>>> import numpy as np
>>> np.set_printoptions(suppress=True, linewidth=120)
>>> m1 = np.load("test12.npy")
>>> m1
array([[-1.35, -1.27, -1.35],
       [-0.8 , -0.88, -0.84],
       [ 0.31,  0.29,  0.25],
       [-1.08, -1.17, -1.16],
       [-0.39, -0.47, -0.35],
       [ 0.45,  0.51,  0.45],
       [ 0.86,  0.89,  0.81],
       [-0.3 , -0.33, -0.24],
       [-0.57, -0.69, -0.52],
       [-1.42, -1.37, -1.4 ],
       [-0.25, -0.4 , -0.46],
       [ 2.06,  2.05,  2.03],
       [-0.43, -0.36, -0.43],
       [ 0.94,  1.04,  0.96],
       [-0.94, -0.88, -0.88],
       [ 0.22,  0.19,  0.19],
       [-1.26, -1.21, -1.23],
       [-2.6 , -2.4 , -2.42],
       [ 2.  ,  1.94,  2.  ],
       [ 1.07,  1.07,  1.09],
       [ 1.74,  1.68,  1.73],
       [-0.54, -0.51, -0.45],
       [ 0.42,  0.47,  0.48],
       [-0.38, -0.47, -0.37],
       [ 0.1 ,  0.01,  0.  ],
       [-1.47, -1.47, -1.39],
       [-0.14, -0.09, -0.1 ]])
>>> G = np.cov(m1, rowvar=False)
>>> np.argwhere(np.triu(np.abs(np.corrcoef(m1.T)) > 0.8, 1))
array([[0, 1],
       [0, 2],
       [1, 2]])
>>> np.median(m1, axis=0)
array([-0.3 , -0.36, -0.35])
>>> np.argsort(-m1.std(axis=0).round(6), kind="stable")
array([0, 1, 2])
>>> G.shape
(3, 3)
>>> np.round(np.polyfit(m1[:, 1], m1[:, 2], 1), 2)
array([0.99, 0.01])
>>> A2 = np.array([[8, 7], [2, -6], [-3, 0]])
>>> np.linalg.matrix_rank(m1 @ A2)
np.int64(2)
>>> cent = m1[[20, 14]].astype(float)
>>> for _ in range(4):
...     idx = np.linalg.norm(m1[:, None] - cent, axis=-1).argmin(axis=1)
...     cent = np.array([m1[idx == j].mean(axis=0) for j in range(2)])
... 
>>> idx
array([1, 1, 0, 1, 1, 0, 0, 1, 1, 1, 1, 0, 1, 0, 1, 0, 1, 1, 0, 0, 0, 1, 0, 1, 1, 1, 1])
>>> np.bincount(idx)
array([10, 17])
